% python3 -q
>>> import numpy as np
>>> import numpy.linalg as la
>>> np.set_printoptions(suppress=True, linewidth=200)
>>> rd = lambda a: np.round(a, 2) + 0
>>> W0 = np.loadtxt("m.csv", delimiter=",")
>>> W0
array([[0., 0., 1., 0., 1., 0., 1., 0., 1., 0., 0., 0.],
       [0., 0., 0., 0., 0., 0., 0., 0., 0., 0., 0., 1.],
       [1., 0., 0., 0., 1., 0., 1., 1., 1., 0., 1., 0.],
       [0., 0., 0., 0., 0., 0., 0., 0., 0., 0., 0., 0.],
       [1., 0., 1., 0., 0., 0., 1., 1., 0., 0., 1., 0.],
       [0., 0., 0., 0., 0., 0., 0., 0., 0., 0., 0., 0.],
       [1., 0., 1., 0., 1., 0., 0., 1., 1., 0., 1., 0.],
       [0., 0., 1., 0., 1., 0., 1., 0., 1., 0., 1., 0.],
       [1., 0., 1., 0., 0., 0., 1., 1., 0., 0., 1., 0.],
       [0., 0., 0., 0., 0., 0., 0., 0., 0., 0., 0., 1.],
       [0., 0., 1., 0., 1., 0., 1., 1., 1., 0., 0., 0.],
       [0., 1., 0., 0., 0., 0., 0., 0., 0., 1., 0., 0.]])
>>> rng = np.random.default_rng(921)
>>> lab = rng.permutation(12)
>>> lab
array([ 0,  5, 10,  3,  1,  7, 11,  4,  8,  6,  9,  2])
>>> B = W0[lab][:, lab]
>>> rd(la.det(B)), rd(la.det(W0[lab]))
(np.float64(0.0), np.float64(0.0))
>>> W0 @ W0
array([[4., 0., 3., 0., 2., 0., 3., 4., 2., 0., 4., 0.],
       [0., 1., 0., 0., 0., 0., 0., 0., 0., 1., 0., 0.],
       [3., 0., 6., 0., 4., 0., 5., 4., 4., 0., 4., 0.],
       [0., 0., 0., 0., 0., 0., 0., 0., 0., 0., 0., 0.],
       [2., 0., 4., 0., 5., 0., 4., 3., 5., 0., 3., 0.],
       [0., 0., 0., 0., 0., 0., 0., 0., 0., 0., 0., 0.],
       [3., 0., 5., 0., 4., 0., 6., 4., 4., 0., 4., 0.],
       [4., 0., 4., 0., 3., 0., 4., 5., 3., 0., 4., 0.],
       [2., 0., 4., 0., 5., 0., 4., 3., 5., 0., 3., 0.],
       [0., 1., 0., 0., 0., 0., 0., 0., 0., 1., 0., 0.],
       [4., 0., 4., 0., 3., 0., 4., 4., 3., 0., 5., 0.],
       [0., 0., 0., 0., 0., 0., 0., 0., 0., 0., 0., 2.]])
>>> np.argwhere(np.triu(W0))
array([[ 0,  2],
       [ 0,  4],
       [ 0,  6],
       [ 0,  8],
       [ 1, 11],
       [ 2,  4],
       [ 2,  6],
       [ 2,  7],
       [ 2,  8],
       [ 2, 10],
       [ 4,  6],
       [ 4,  7],
       [ 4, 10],
       [ 6,  7],
       [ 6,  8],
       [ 6, 10],
       [ 7,  8],
       [ 7, 10],
       [ 8, 10],
       [ 9, 11]])
>>> low = np.diag(W0.sum(axis=1)) - W0
>>> la.matrix_rank(low)
np.int64(8)
>>> low @ np.ones(12)
array([0., 0., 0., 0., 0., 0., 0., 0., 0., 0., 0., 0.])
>>> (la.eigvalsh(low) < 1e-8).sum()
np.int64(4)
>>> low
array([[ 4.,  0., -1.,  0., -1.,  0., -1.,  0., -1.,  0.,  0.,  0.],
       [ 0.,  1.,  0.,  0.,  0.,  0.,  0.,  0.,  0.,  0.,  0., -1.],
       [-1.,  0.,  6.,  0., -1.,  0., -1., -1., -1.,  0., -1.,  0.],
       [ 0.,  0.,  0.,  0.,  0.,  0.,  0.,  0.,  0.,  0.,  0.,  0.],
       [-1.,  0., -1.,  0.,  5.,  0., -1., -1.,  0.,  0., -1.,  0.],
       [ 0.,  0.,  0.,  0.,  0.,  0.,  0.,  0.,  0.,  0.,  0.,  0.],
       [-1.,  0., -1.,  0., -1.,  0.,  6., -1., -1.,  0., -1.,  0.],
       [ 0.,  0., -1.,  0., -1.,  0., -1.,  5., -1.,  0., -1.,  0.],
       [-1.,  0., -1.,  0.,  0.,  0., -1., -1.,  5.,  0., -1.,  0.],
       [ 0.,  0.,  0.,  0.,  0.,  0.,  0.,  0.,  0.,  1.,  0., -1.],
       [ 0.,  0., -1.,  0., -1.,  0., -1., -1., -1.,  0.,  5.,  0.],
       [ 0., -1.,  0.,  0.,  0.,  0.,  0.,  0.,  0., -1.,  0.,  2.]])
>>> round(la.det(low[1:, 1:]))
0
>>> w, V = la.eigh(W0)
>>> vec = np.array([4, -7, 0, 2, 8, -9, 5, 1, -3, -7, -2, 6])
>>> vec @ W0 @ vec
np.float64(-62.0)
>>> A = np.load("test16.npy")
>>> A
array([[4, 1, 3, 5, 3, 3, 2, 1, 1, 5],
       [5, 4, 1, 3, 5, 3, 3, 2, 1, 1],
       [1, 5, 4, 1, 3, 5, 3, 3, 2, 1],
       [1, 1, 5, 4, 1, 3, 5, 3, 3, 2],
       [2, 1, 1, 5, 4, 1, 3, 5, 3, 3],
       [3, 2, 1, 1, 5, 4, 1, 3, 5, 3],
       [3, 3, 2, 1, 1, 5, 4, 1, 3, 5],
       [5, 3, 3, 2, 1, 1, 5, 4, 1, 3],
       [3, 5, 3, 3, 2, 1, 1, 5, 4, 1],
       [1, 3, 5, 3, 3, 2, 1, 1, 5, 4]])
>>> rd(np.abs(la.eigvals(A)).max())
np.float64(28.0)
>>> np.allclose(A, A.T)
False
>>> (A - A.T) / 2
array([[ 0. , -2. ,  1. ,  2. ,  0.5,  0. , -0.5, -2. , -1. ,  2. ],
       [ 2. ,  0. , -2. ,  1. ,  2. ,  0.5,  0. , -0.5, -2. , -1. ],
       [-1. ,  2. ,  0. , -2. ,  1. ,  2. ,  0.5,  0. , -0.5, -2. ],
       [-2. , -1. ,  2. ,  0. , -2. ,  1. ,  2. ,  0.5,  0. , -0.5],
       [-0.5, -2. , -1. ,  2. ,  0. , -2. ,  1. ,  2. ,  0.5,  0. ],
       [ 0. , -0.5, -2. , -1. ,  2. ,  0. , -2. ,  1. ,  2. ,  0.5],
       [ 0.5,  0. , -0.5, -2. , -1. ,  2. ,  0. , -2. ,  1. ,  2. ],
       [ 2. ,  0.5,  0. , -0.5, -2. , -1. ,  2. ,  0. , -2. ,  1. ],
       [ 1. ,  2. ,  0.5,  0. , -0.5, -2. , -1. ,  2. ,  0. , -2. ],
       [-2. ,  1. ,  2. ,  0.5,  0. , -0.5, -2. , -1. ,  2. ,  0. ]])
>>> la.matrix_power(A, 2)
array([[63, 66, 91, 86, 78, 82, 76, 70, 86, 86],
       [86, 63, 66, 91, 86, 78, 82, 76, 70, 86],
       [86, 86, 63, 66, 91, 86, 78, 82, 76, 70],
       [70, 86, 86, 63, 66, 91, 86, 78, 82, 76],
       [76, 70, 86, 86, 63, 66, 91, 86, 78, 82],
       [82, 76, 70, 86, 86, 63, 66, 91, 86, 78],
       [78, 82, 76, 70, 86, 86, 63, 66, 91, 86],
       [86, 78, 82, 76, 70, 86, 86, 63, 66, 91],
       [91, 86, 78, 82, 76, 70, 86, 86, 63, 66],
       [66, 91, 86, 78, 82, 76, 70, 86, 86, 63]])
>>> np.trace(A)
np.int64(40)
>>> B = np.array([[-2, 0, -1],
...     [-2, -2, 3],
...     [-3, 1, -2],
...     [0, 0, -2],
...     [-1, 3, -3],
...     [-1, -2, 1],
...     [-2, 2, 1],
...     [3, -1, -2],
...     [2, -2, -2],
...     [-3, 1, -1]])
>>> B.T @ A.T
array([[-39, -30, -28, -24,  -8, -14, -38, -32, -10, -29],
       [ 10,   5,  -7,   3,   7,  -4,  -5,   5, -13,  -1],
       [-30, -17,  -8, -25, -38, -30,  -7, -16, -23, -30]])
>>> A @ B
array([[-39,  10, -30],
       [-30,   5, -17],
       [-28,  -7,  -8],
       [-24,   3, -25],
       [ -8,   7, -38],
       [-14,  -4, -30],
       [-38,  -5,  -7],
       [-32,   5, -16],
       [-10, -13, -23],
       [-29,  -1, -30]])
>>> np.einsum("ij,ij->i", A, A)
array([100, 100, 100, 100, 100, 100, 100, 100, 100, 100])
>>> M = np.loadtxt("run4.csv", delimiter=",")
>>> M
array([[5., 1., 1., 1., 1., 1., 1.],
       [1., 5., 1., 1., 1., 1., 1.],
       [1., 1., 5., 1., 1., 1., 1.],
       [1., 1., 1., 5., 1., 1., 1.],
       [1., 1., 1., 1., 5., 1., 1.],
       [1., 1., 1., 1., 1., 5., 1.],
       [1., 1., 1., 1., 1., 1., 5.]])
>>> # equal to its transpose
>>> A @ np.ones(10)
array([28., 28., 28., 28., 28., 28., 28., 28., 28., 28.])
>>> rd(np.sort(np.abs(np.fft.fft(A[0])))), rd(np.sort(la.svd(A, compute_uv=False)))
(array([ 1.58,  1.58,  2.  ,  4.12,  4.12,  6.36,  6.36,  6.78,  6.78, 28.  ]), array([ 1.58,  1.58,  2.  ,  4.12,  4.12,  6.36,  6.36,  6.78,  6.78, 28.  ]))
>>> rd(np.fft.fft(A[0]))
array([28.  +0.j  ,  1.19-3.94j,  2.31+5.93j,  2.31+6.38j,  1.19+1.04j, -2.  +0.j  ,  1.19-1.04j,  2.31-6.38j,  2.31-5.93j,  1.19+3.94j])
>>> (A @ A)[0]
array([63, 66, 91, 86, 78, 82, 76, 70, 86, 86])
>>> feats = np.array([[3, 0, 3, 0], [-3, 0, -3, 0], [3, 0, 3, 0], [-3, 0, -3, 0]])
>>> B = feats / np.sqrt((feats ** 2).mean(axis=1, keepdims=True))
>>> la.matrix_rank(B) == la.matrix_rank(feats)
np.True_
>>> rd(la.norm(B, axis=1))
array([2., 2., 2., 2.])
>>> la.matrix_rank(feats, rtol=0.1)
np.int64(1)
>>> np.allclose(feats[:-1].T @ la.lstsq(feats[:-1].T, feats[-1])[0], feats[-1])
True
>>> rd(feats @ la.pinv(feats) @ feats)
array([[ 3.,  0.,  3.,  0.],
       [-3.,  0., -3.,  0.],
       [ 3.,  0.,  3.,  0.],
       [-3.,  0., -3.,  0.]])
>>> rd(np.trace(la.pinv(feats) @ feats))
np.float64(1.0)
>>> try:
...     la.inv(feats)
... except la.LinAlgError as e:
...     print(repr(e))
... 
LinAlgError('Singular matrix')
>>> J = np.loadtxt("sample19.csv", delimiter=",")
>>> J
array([[-1.43,  1.41, -1.41, -4.23,  1.41, -4.24,  1.38, -2.8 , -4.21, -4.2 ],
       [ 1.03, -1.02,  1.04,  3.1 , -1.02,  3.09, -1.08,  2.11,  3.13,  3.09],
       [-2.14,  2.1 , -2.11, -6.3 ,  2.08, -6.31,  2.12, -4.2 , -6.3 , -6.28],
       [ 0.75, -0.74,  0.78,  2.19, -0.73,  2.24, -0.73,  1.5 ,  2.22,  2.24],
       [ 0.52, -0.53,  0.5 ,  1.55, -0.48,  1.51, -0.48,  1.03,  1.54,  1.52],
       [-0.81,  0.78, -0.82, -2.43,  0.85, -2.41,  0.77, -1.62, -2.41, -2.43],
       [-1.55,  1.57, -1.61, -4.73,  1.58, -4.71,  1.59, -3.17, -4.77, -4.74],
       [-1.07,  1.1 , -1.11, -3.26,  1.1 , -3.27,  1.09, -2.2 , -3.29, -3.3 ],
       [-1.33,  1.36, -1.29, -4.03,  1.34, -4.09,  1.36, -2.69, -4.03, -4.03],
       [ 1.04, -1.05,  1.07,  3.14, -1.06,  3.13, -1.02,  2.1 ,  3.15,  3.13],
       [-0.32,  0.29, -0.29, -0.98,  0.31, -0.96,  0.3 , -0.59, -0.94, -0.94],
       [-0.3 ,  0.32, -0.34, -0.97,  0.28, -1.02,  0.35, -0.67, -0.98, -0.97],
       [ 1.18, -1.18,  1.17,  3.54, -1.15,  3.51, -1.18,  2.32,  3.54,  3.5 ],
       [ 1.89, -1.87,  1.9 ,  5.68, -1.91,  5.69, -1.89,  3.8 ,  5.63,  5.62],
       [ 1.16, -1.14,  1.16,  3.45, -1.13,  3.42, -1.14,  2.29,  3.44,  3.43],
       [-0.89,  0.91, -0.87, -2.62,  0.87, -2.68,  0.87, -1.76, -2.65, -2.64],
       [ 1.14, -1.17,  1.18,  3.5 , -1.2 ,  3.46, -1.15,  2.29,  3.44,  3.45],
       [-1.2 ,  1.23, -1.22, -3.59,  1.21, -3.57,  1.17, -2.41, -3.61, -3.63],
       [ 1.28, -1.31,  1.34,  3.91, -1.31,  3.94, -1.32,  2.63,  3.92,  3.93],
       [ 0.15, -0.13,  0.18,  0.56, -0.17,  0.52, -0.18,  0.33,  0.55,  0.52],
       [-0.14,  0.14, -0.15, -0.42,  0.15, -0.42,  0.09, -0.28, -0.39, -0.41],
       [-0.38,  0.43, -0.42, -1.29,  0.45, -1.26,  0.44, -0.84, -1.22, -1.28],
       [-0.31,  0.3 , -0.26, -0.89,  0.31, -0.95,  0.32, -0.61, -0.92, -0.89],
       [-0.95,  0.97, -0.96, -2.91,  0.95, -2.87,  0.91, -1.93, -2.88, -2.87],
       [ 0.54, -0.53,  0.54,  1.64, -0.54,  1.66, -0.56,  1.11,  1.63,  1.62],
       [-0.27,  0.25, -0.3 , -0.79,  0.3 , -0.74,  0.25, -0.5 , -0.77, -0.8 ],
       [-0.5 ,  0.51, -0.51, -1.5 ,  0.5 , -1.51,  0.5 , -0.99, -1.51, -1.49],
       [-0.11,  0.13, -0.11, -0.35,  0.07, -0.31,  0.07, -0.23, -0.27, -0.32],
       [ 0.25, -0.27,  0.24,  0.81, -0.25,  0.78, -0.27,  0.54,  0.76,  0.76],
       [ 0.37, -0.37,  0.39,  1.11, -0.36,  1.12, -0.42,  0.77,  1.11,  1.14]])
>>> left, sig, Vt = la.svd(J)
>>> rd(sig)
array([36.33,  0.17,  0.15,  0.12,  0.12,  0.11,  0.09,  0.08,  0.07,  0.05])
>>> B = left[:, :1] @ np.diag(sig[:1]) @ Vt[:1]
>>> rd(la.norm(J - B, 2)), rd(sig[1])
(np.float64(0.17), np.float64(0.17))
>>> la.matrix_rank(B)
np.int64(1)
>>> rd(la.norm(J - B) / la.norm(J))
np.float64(0.01)
